$ python -q
>>> import numpy as np
>>> import numpy.linalg as la
>>> np.set_printoptions(precision=3, suppress=True, linewidth=100)
>>> rd = lambda a: np.round(a, 3) + 0
>>> r0 = np.array([2, -1, -1, 0, 4, -5, -2, -3])
>>> g = np.array([-1, 1, 0, -3])
>>> feats = r0[:, None] + g[None, :]
>>> feats
array([[ 1,  3,  2, -1],
       [-2,  0, -1, -4],
       [-2,  0, -1, -4],
       [-1,  1,  0, -3],
       [ 3,  5,  4,  1],
       [-6, -4, -5, -8],
       [-3, -1, -2, -5],
       [-4, -2, -3, -6]])
>>> # null space of dimension 2
>>> rd(feats @ la.pinv(feats) @ feats)
array([[ 1.,  3.,  2., -1.],
       [-2.,  0., -1., -4.],
       [-2.,  0., -1., -4.],
       [-1.,  1.,  0., -3.],
       [ 3.,  5.,  4.,  1.],
       [-6., -4., -5., -8.],
       [-3., -1., -2., -5.],
       [-4., -2., -3., -6.]])
>>> np.unique(feats.round(6), axis=0).shape
(7, 4)
>>> np.abs(np.diag(la.qr(feats)[1])) > 1e-9
array([ True,  True, False, False])
>>> left, sig, Vt = la.svd(feats)
>>> rd(sig)
array([17.737,  7.028,  0.   ,  0.   ])
>>> Y = left[:, :2] @ np.diag(sig[:2]) @ Vt[:2]
>>> rd(la.norm(feats - Y, 2)), rd(sig[2])
(np.float64(0.0), np.float64(0.0))
>>> rd(np.abs(feats - Y).max())
np.float64(0.0)
>>> rd(la.norm(feats - Y) / la.norm(feats))
np.float64(0.0)
>>> la.norm(feats, axis=1).argmax()
np.int64(5)
>>> rd(la.norm(feats, 1)), rd(la.norm(feats, np.inf))
(np.float64(32.0), np.float64(23.0))
>>> rd(la.norm(feats) ** 2 / la.norm(feats, 2) ** 2)
np.float64(1.157)
>>> rd(la.norm(feats[1], 1)), rd(la.norm(feats[1], np.inf))
(np.float64(7.0), np.float64(4.0))
>>> rng = np.random.default_rng(51867)
>>> Y = feats + rng.integers(-2, 3, (8, 2)) @ rng.integers(-2, 3, (2, 4))
>>> Y
array([[-1, -5,  0,  1],
       [ 0,  0, -7, -2],
       [ 0,  2, -5, -3],
       [-3,  1,  6, -5],
       [ 4,  5,  1,  2],
       [-6, -6, -7, -7],
       [-1, -1, -8, -3],
       [-3,  0, -4, -6]])
>>> Y - feats
array([[-2, -8, -2,  2],
       [ 2,  0, -6,  2],
       [ 2,  2, -4,  1],
       [-2,  0,  6, -2],
       [ 1,  0, -3,  1],
       [ 0, -2, -2,  1],
       [ 2,  0, -6,  2],
       [ 1,  2, -1,  0]])
>>> np.abs(Y - feats).sum(axis=1)
array([14, 10,  9, 10,  5,  5, 10,  4])
>>> M = np.loadtxt("data.csv", delimiter=",")
>>> M
array([[ 0., -3., -1., -1.,  0., -1., -3.,  3.,  2.],
       [ 0.,  0.,  0.,  1.,  0.,  0.,  1.,  1., -2.],
       [ 0.,  0.,  0.,  1.,  2.,  1., -1., -1.,  3.],
       [ 0.,  0.,  0.,  0., -1., -2.,  1.,  0.,  2.],
       [ 0.,  0.,  0.,  0.,  0.,  0., -1.,  1., -1.],
       [ 0.,  0.,  0.,  0.,  0.,  0.,  1., -1., -2.],
       [ 0.,  0.,  0.,  0.,  0.,  0.,  0., -3.,  3.],
       [ 0.,  0.,  0.,  0.,  0.,  0.,  0.,  0.,  1.],
       [ 0.,  0.,  0.,  0.,  0.,  0.,  0.,  0.,  0.]])
>>> # triangular, det is the product of the diagonal
>>> (M - M.T) / 2
array([[ 0. , -1.5, -0.5, -0.5,  0. , -0.5, -1.5,  1.5,  1. ],
       [ 1.5,  0. ,  0. ,  0.5,  0. ,  0. ,  0.5,  0.5, -1. ],
       [ 0.5,  0. ,  0. ,  0.5,  1. ,  0.5, -0.5, -0.5,  1.5],
       [ 0.5, -0.5, -0.5,  0. , -0.5, -1. ,  0.5,  0. ,  1. ],
       [ 0. ,  0. , -1. ,  0.5,  0. ,  0. , -0.5,  0.5, -0.5],
       [ 0.5,  0. , -0.5,  1. ,  0. ,  0. ,  0.5, -0.5, -1. ],
       [ 1.5, -0.5,  0.5, -0.5,  0.5, -0.5,  0. , -1.5,  1.5],
       [-1.5, -0.5,  0.5,  0. , -0.5,  0.5,  1.5,  0. ,  0.5],
       [-1. ,  1. , -1.5, -1. ,  0.5,  1. , -1.5, -0.5,  0. ]])
>>> (M + M.T) / 2
array([[ 0. , -1.5, -0.5, -0.5,  0. , -0.5, -1.5,  1.5,  1. ],
       [-1.5,  0. ,  0. ,  0.5,  0. ,  0. ,  0.5,  0.5, -1. ],
       [-0.5,  0. ,  0. ,  0.5,  1. ,  0.5, -0.5, -0.5,  1.5],
       [-0.5,  0.5,  0.5,  0. , -0.5, -1. ,  0.5,  0. ,  1. ],
       [ 0. ,  0. ,  1. , -0.5,  0. ,  0. , -0.5,  0.5, -0.5],
       [-0.5,  0. ,  0.5, -1. ,  0. ,  0. ,  0.5, -0.5, -1. ],
       [-1.5,  0.5, -0.5,  0.5, -0.5,  0.5,  0. , -1.5,  1.5],
       [ 1.5,  0.5, -0.5,  0. ,  0.5, -0.5, -1.5,  0. ,  0.5],
       [ 1. , -1. ,  1.5,  1. , -0.5, -1. ,  1.5,  0.5,  0. ]])
>>> rd(la.matrix_power(M, 4))
array([[  0.,   0.,   0.,   0.,   0.,   0.,   4.,   2., -16.],
       [  0.,   0.,   0.,   0.,   0.,   0.,   0.,   3.,  -5.],
       [  0.,   0.,   0.,   0.,   0.,   0.,   0.,   3.,  -2.],
       [  0.,   0.,   0.,   0.,   0.,   0.,   0.,   0.,   3.],
       [  0.,   0.,   0.,   0.,   0.,   0.,   0.,   0.,   0.],
       [  0.,   0.,   0.,   0.,   0.,   0.,   0.,   0.,   0.],
       [  0.,   0.,   0.,   0.,   0.,   0.,   0.,   0.,   0.],
       [  0.,   0.,   0.,   0.,   0.,   0.,   0.,   0.,   0.],
       [  0.,   0.,   0.,   0.,   0.,   0.,   0.,   0.,   0.]])
>>> r0 = np.array([-2, -1])
>>> np.array([np.convolve(row, r0, "same") for row in M])
array([[ 0.,  6.,  5.,  3.,  1.,  2.,  7., -3., -7.],
       [ 0.,  0.,  0., -2., -1.,  0., -2., -3.,  3.],
       [ 0.,  0.,  0., -2., -5., -4.,  1.,  3., -5.],
       [ 0.,  0.,  0.,  0.,  2.,  5.,  0., -1., -4.],
       [ 0.,  0.,  0.,  0.,  0.,  0.,  2., -1.,  1.],
       [ 0.,  0.,  0.,  0.,  0.,  0., -2.,  1.,  5.],
       [ 0.,  0.,  0.,  0.,  0.,  0.,  0.,  6., -3.],
       [ 0.,  0.,  0.,  0.,  0.,  0.,  0.,  0., -2.],
       [ 0.,  0.,  0.,  0.,  0.,  0.,  0.,  0.,  0.]])
>>> rank = la.matrix_rank(M)
>>> rank
np.int64(7)
>>> null = la.svd(M)[2][rank:].T
>>> [int(la.matrix_rank(np.delete(M, i, axis=0))) for i in range(9)]
[6, 6, 6, 6, 7, 7, 6, 7, 7]
>>> rd(M @ null)
array([[0., 0.],
       [0., 0.],
       [0., 0.],
       [0., 0.],
       [0., 0.],
       [0., 0.],
       [0., 0.],
       [0., 0.],
       [0., 0.]])
>>> null.shape
(9, 2)
>>> la.matrix_rank(M.T @ M), la.matrix_rank(M @ M.T)
(np.int64(7), np.int64(7))
>>> G = M.T @ M
>>> la.matrix_rank(G)
np.int64(7)
>>> np.allclose(G, G.T)
True
>>> left, sig, Vt = la.svd(M)
>>> vecs = Vt[:(sig > 1e-8).sum()]
>>> x0 = M[1] + 3 * M[8] + rng.integers(2) * np.eye(9)[1]
>>> x0
array([ 0.,  1.,  0.,  1.,  0.,  0.,  1.,  1., -2.])
>>> rd(vecs.T @ vecs)
array([[0. , 0. , 0. , 0. , 0. , 0. , 0. , 0. , 0. ],
       [0. , 0.9, 0.3, 0. , 0. , 0. , 0. , 0. , 0. ],
       [0. , 0.3, 0.1, 0. , 0. , 0. , 0. , 0. , 0. ],
       [0. , 0. , 0. , 1. , 0. , 0. , 0. , 0. , 0. ],
       [0. , 0. , 0. , 0. , 1. , 0. , 0. , 0. , 0. ],
       [0. , 0. , 0. , 0. , 0. , 1. , 0. , 0. , 0. ],
       [0. , 0. , 0. , 0. , 0. , 0. , 1. , 0. , 0. ],
       [0. , 0. , 0. , 0. , 0. , 0. , 0. , 1. , 0. ],
       [0. , 0. , 0. , 0. , 0. , 0. , 0. , 0. , 1. ]])
>>> m1 = rng.normal(size=(11, 12)) + 3 * np.array([1, -2, -3, 3, 0, -2, 3, -2, -3, -1, -2, -1])
>>> rd(m1)
array([[  2.609,  -7.749, -10.999,   8.364,  -0.597,  -5.631,  10.886,  -4.973,  -9.476,  -3.01 ,
         -6.374,  -3.54 ],
       [  2.85 ,  -6.33 ,  -9.744,   8.141,  -0.412,  -7.022,   9.335,  -6.694,  -7.869,  -2.774,
         -5.618,  -2.415],
       [  2.121,  -5.001,  -8.996,   9.468,  -0.809,  -5.429,   7.701,  -7.104,  -9.297,  -3.062,
         -5.562,  -2.37 ],
       [  0.599,  -4.428,  -9.222,   9.419,  -0.979,  -4.555,   9.454,  -4.187,  -9.907,  -3.502,
         -6.437,  -2.682],
       [  3.629,  -6.628,  -6.753,   8.629,  -1.661,  -7.654,  11.193,  -4.649,  -8.426,  -3.559,
         -7.283,  -3.107],
       [  2.488,  -6.594,  -7.844,   8.803,  -0.153,  -7.274,   8.474,  -5.51 ,  -8.269,  -2.105,
         -4.604,  -3.888],
       [  3.518,  -7.388,  -7.824,   8.914,   0.852,  -6.397,   8.665,  -6.015, -10.029,  -1.437,
         -5.226,  -3.079],
       [  3.909,  -6.556,  -9.17 ,   8.876,   0.711,  -7.145,   7.858,  -5.025,  -7.841,  -2.93 ,
         -5.557,  -1.949],
       [  2.817,  -5.564,  -7.536,   8.88 ,  -0.699,  -5.411,  10.525,  -5.945,  -9.12 ,  -1.68 ,
         -3.276,  -3.256],
       [  2.003,  -6.56 , -10.076,   9.687,  -0.267,  -6.294,   6.484,  -5.781,  -8.52 ,  -2.133,
         -6.859,  -3.409],
       [  2.823,  -6.924,  -9.342,   9.293,  -1.495,  -8.654,   7.546,  -6.995,  -8.952,  -4.075,
         -6.037,  -2.411]])
>>> x0 = np.array([1, 2, 2, -1, 2, 2, -2, 2, 2, 1, 1, 1])
>>> h = np.maximum(m1 @ x0, 0)
>>> m1.T @ h
array([0., 0., 0., 0., 0., 0., 0., 0., 0., 0., 0., 0.])
>>> np.flatnonzero(h > 1e-9)
array([], dtype=int64)
>>> h
array([0., 0., 0., 0., 0., 0., 0., 0., 0., 0., 0.])
>>> np.tanh(m1 @ x0)
array([-1., -1., -1., -1., -1., -1., -1., -1., -1., -1., -1.])
>>> np.maximum(m1 @ (3 * x0), 0)
array([0., 0., 0., 0., 0., 0., 0., 0., 0., 0., 0.])
>>> x0 = np.array([0, 3, 1, 2, -4, 1, -2, -5, -3, 2, 3, -2])
>>> rd(m1 @ np.ones(12))
array([-30.489, -28.552, -28.341, -26.428, -26.269, -26.476, -25.446, -24.82 , -20.267, -31.724,
       -35.224])
>>> la.norm(m1 @ x0) <= la.norm(m1, 2) * la.norm(x0) + 1e-9
np.True_
>>> np.sign((m1 @ x0).round(6))
array([-1.,  1.,  1.,  1., -1.,  1.,  1., -1.,  1.,  1.,  1.])
>>> rd(m1 @ np.eye(12)[8])
array([ -9.476,  -7.869,  -9.297,  -9.907,  -8.426,  -8.269, -10.029,  -7.841,  -9.12 ,  -8.52 ,
        -8.952])
>>> (m1 @ x0).argmax()
np.int64(2)
>>> G = m1.T @ m1
>>> (m1 @ m1.T).shape
(11, 11)
>>> rd(np.trace(G)), rd((m1 ** 2).sum())
(np.float64(5488.439), np.float64(5488.439))
>>> rd(la.eigvalsh(G)[::-1])
array([5379.885,   30.995,   27.258,   18.671,   12.964,    8.325,    4.517,    2.766,    2.06 ,
          0.817,    0.182,    0.   ])
>>> la.matrix_rank(G)
np.int64(11)
>>> np.allclose(G, G.T)
True
>>> Y = m1 + rng.integers(-2, 3, (11, 1)) @ rng.integers(-2, 3, (1, 12))
>>> rd(Y)
array([[  0.609,  -7.749, -10.999,   8.364,   3.403,  -7.631,   6.886,  -0.973,  -5.476,  -7.01 ,
         -4.374,  -3.54 ],
       [  3.85 ,  -6.33 ,  -9.744,   8.141,  -2.412,  -6.022,  11.335,  -8.694,  -9.869,  -0.774,
         -6.618,  -2.415],
       [  3.121,  -5.001,  -8.996,   9.468,  -2.809,  -4.429,   9.701,  -9.104, -11.297,  -1.062,
         -6.562,  -2.37 ],
       [  1.599,  -4.428,  -9.222,   9.419,  -2.979,  -3.555,  11.454,  -6.187, -11.907,  -1.502,
         -7.437,  -2.682],
       [  3.629,  -6.628,  -6.753,   8.629,  -1.661,  -7.654,  11.193,  -4.649,  -8.426,  -3.559,
         -7.283,  -3.107],
       [  2.488,  -6.594,  -7.844,   8.803,  -0.153,  -7.274,   8.474,  -5.51 ,  -8.269,  -2.105,
         -4.604,  -3.888],
       [  5.518,  -7.388,  -7.824,   8.914,  -3.148,  -4.397,  12.665, -10.015, -14.029,   2.563,
         -7.226,  -3.079],
       [  5.909,  -6.556,  -9.17 ,   8.876,  -3.289,  -5.145,  11.858,  -9.025, -11.841,   1.07 ,
         -7.557,  -1.949],
       [  1.817,  -5.564,  -7.536,   8.88 ,   1.301,  -6.411,   8.525,  -3.945,  -7.12 ,  -3.68 ,
         -2.276,  -3.256],
       [  4.003,  -6.56 , -10.076,   9.687,  -4.267,  -4.294,  10.484,  -9.781, -12.52 ,   1.867,
         -8.859,  -3.409],
       [  4.823,  -6.924,  -9.342,   9.293,  -5.495,  -6.654,  11.546, -10.995, -12.952,  -0.075,
         -8.037,  -2.411]])
>>> la.matrix_rank(Y - m1, tol=1e-8)
np.int64(1)
>>> rd(la.svd(Y - m1, compute_uv=False))
array([23.495,  0.   ,  0.   ,  0.   ,  0.   ,  0.   ,  0.   ,  0.   ,  0.   ,  0.   ,  0.   ])
>>> np.abs(Y - m1).sum(axis=1)
array([26., 13., 13., 13.,  0.,  0., 26., 26., 13., 26., 26.])
>>> rd(Y - m1)
array([[-2.,  0.,  0.,  0.,  4., -2., -4.,  4.,  4., -4.,  2.,  0.],
       [ 1.,  0.,  0.,  0., -2.,  1.,  2., -2., -2.,  2., -1.,  0.],
       [ 1.,  0.,  0.,  0., -2.,  1.,  2., -2., -2.,  2., -1.,  0.],
       [ 1.,  0.,  0.,  0., -2.,  1.,  2., -2., -2.,  2., -1.,  0.],
       [ 0.,  0.,  0.,  0.,  0.,  0.,  0.,  0.,  0.,  0.,  0.,  0.],
       [ 0.,  0.,  0.,  0.,  0.,  0.,  0.,  0.,  0.,  0.,  0.,  0.],
       [ 2.,  0.,  0.,  0., -4.,  2.,  4., -4., -4.,  4., -2.,  0.],
       [ 2.,  0.,  0.,  0., -4.,  2.,  4., -4., -4.,  4., -2.,  0.],
       [-1.,  0.,  0.,  0.,  2., -1., -2.,  2.,  2., -2.,  1.,  0.],
       [ 2.,  0.,  0.,  0., -4.,  2.,  4., -4., -4.,  4., -2.,  0.],
       [ 2.,  0.,  0.,  0., -4.,  2.,  4., -4., -4.,  4., -2.,  0.]])
>>> mat = np.load("w.npy")
>>> mat
array([[ 2,  2,  2,  2,  2,  2,  2,  2,  2],
       [ 2,  4,  4,  4,  4,  4,  4,  4,  4],
       [ 2,  4,  6,  6,  6,  6,  6,  6,  6],
       [ 2,  4,  6,  8,  8,  8,  8,  8,  8],
       [ 2,  4,  6,  8, 10, 10, 10, 10, 10],
       [ 2,  4,  6,  8, 10, 12, 12, 12, 12],
       [ 2,  4,  6,  8, 10, 12, 14, 14, 14],
       [ 2,  4,  6,  8, 10, 12, 14, 16, 16],
       [ 2,  4,  6,  8, 10, 12, 14, 16, 18]])
>>> r0 = np.array([7, 4])
>>> np.polyval(r0, mat[7])
array([ 18,  32,  46,  60,  74,  88, 102, 116, 116])
>>> np.array([np.convolve(row, r0, "same") for row in mat])
array([[ 14,  22,  22,  22,  22,  22,  22,  22,  22],
       [ 14,  36,  44,  44,  44,  44,  44,  44,  44],
       [ 14,  36,  58,  66,  66,  66,  66,  66,  66],
       [ 14,  36,  58,  80,  88,  88,  88,  88,  88],
       [ 14,  36,  58,  80, 102, 110, 110, 110, 110],
       [ 14,  36,  58,  80, 102, 124, 132, 132, 132],
       [ 14,  36,  58,  80, 102, 124, 146, 154, 154],
       [ 14,  36,  58,  80, 102, 124, 146, 168, 176],
       [ 14,  36,  58,  80, 102, 124, 146, 168, 190]])
>>> np.convolve(mat[7], r0)
array([ 14,  36,  58,  80, 102, 124, 146, 168, 176,  64])
>>> np.cross(mat[7, :3], mat[3, :3])
array([0, 0, 0])
>>> Y = np.array([[5, 1, 2, 7], [7, 2, 1, 8], [1, 6, 4, 1], [1, 3, 3, 7]])
>>> cent = np.array([[-5]])
>>> X = np.block([[Y, np.zeros((4, 1))], [np.zeros((1, 4)), cent]])
>>> X
array([[ 5.,  1.,  2.,  7.,  0.],
       [ 7.,  2.,  1.,  8.,  0.],
       [ 1.,  6.,  4.,  1.,  0.],
       [ 1.,  3.,  3.,  7.,  0.],
       [ 0.,  0.,  0.,  0., -5.]])
>>> # 2 groups of indices that never mix
>>> G = X.T @ X
>>> la.matrix_rank(G)
np.int64(5)
>>> np.trace(G), (X ** 2).sum()
(np.float64(344.0), np.float64(344.0))
>>> rd(la.eigvalsh(G)[::-1])
array([260.626,  46.654,  25.   ,  10.945,   0.774])
>>> (X @ X.T).shape
(5, 5)
>>> np.allclose(G, G.T)
True
>>> G
array([[ 76.,  28.,  24.,  99.,   0.],
       [ 28.,  50.,  37.,  50.,   0.],
       [ 24.,  37.,  30.,  47.,   0.],
       [ 99.,  50.,  47., 163.,   0.],
       [  0.,   0.,   0.,   0.,  25.]])
>>> np.diag(G)
array([ 76.,  50.,  30., 163.,  25.])
>>> rd(la.svd(X, compute_uv=False) ** 2)
array([260.626,  46.654,  25.   ,  10.945,   0.774])
